% ipython --no-banner

In [1]: import numpy as np

In [2]: from numpy import linalg as LA

In [3]: np.set_printoptions(suppress=True, linewidth=160)

In [4]: rnd = lambda a: np.round(a, 2) + 0

In [5]: K = np.load("test8.npy")

In [6]: K
Out[6]: 
array([[  8,  -6,  -9],
       [  7,  -5, -17],
       [  4,  -4, -18],
       [ -3, -12, -16],
       [  6, -10,  -7],
       [  4, -10,  -3],
       [ 11,  -6, -12],
       [ 18, -12, -15],
       [ 16, -19, -14],
       [ 10, -17, -15],
       [  8, -15, -10],
       [ 17, -10,  -7],
       [  9,  -6, -10],
       [ 18,  -6, -14],
       [ 18, -15, -11],
       [ 16,  -7,  -9],
       [ 18, -14, -11],
       [ 26,  -5, -14],
       [ 33, -12,  -6],
       [ 29,  -7,  -1],
       [ 22,  -9,   7],
       [ 23, -13,   0],
       [ 15, -18,   9],
       [ 24, -23,  17],
       [ 27, -19,  11],
       [ 23, -23,  20],
       [ 19, -15,  14],
       [ 20, -24,   8],
       [ 11, -28,   7],
       [  4, -32,  15]])

In [7]: proj = K @ LA.solve(K.T @ K, K.T)

In [8]: LA.matrix_rank(np.eye(30) - proj)
Out[8]: np.int64(27)

In [9]: np.allclose(proj @ proj, proj)
Out[9]: True

In [10]: Z = K[[5, 15]].astype(float)

In [11]: for _ in range(5):
    ...:     z = LA.norm(K[:, None] - Z, axis=-1).argmin(axis=1)
    ...:     Z = np.array([K[z == j].mean(axis=0) for j in range(2)])
    ...: 

In [12]: z
Out[12]: array([1, 1, 1, 1, 1, 1, 1, 1, 1, 1, 1, 1, 1, 1, 1, 1, 1, 1, 1, 1, 0, 1, 0, 0, 0, 0, 0, 0, 0, 0])

In [13]: np.bincount(z)
Out[13]: array([ 9, 21])

In [14]: print(rnd(Z))
[[ 18.33 -21.22  12.  ]
 [ 14.1  -10.05 -10.43]]

In [15]: print(rnd(Z[1] - Z[0]))
[ -4.24  11.17 -22.43]
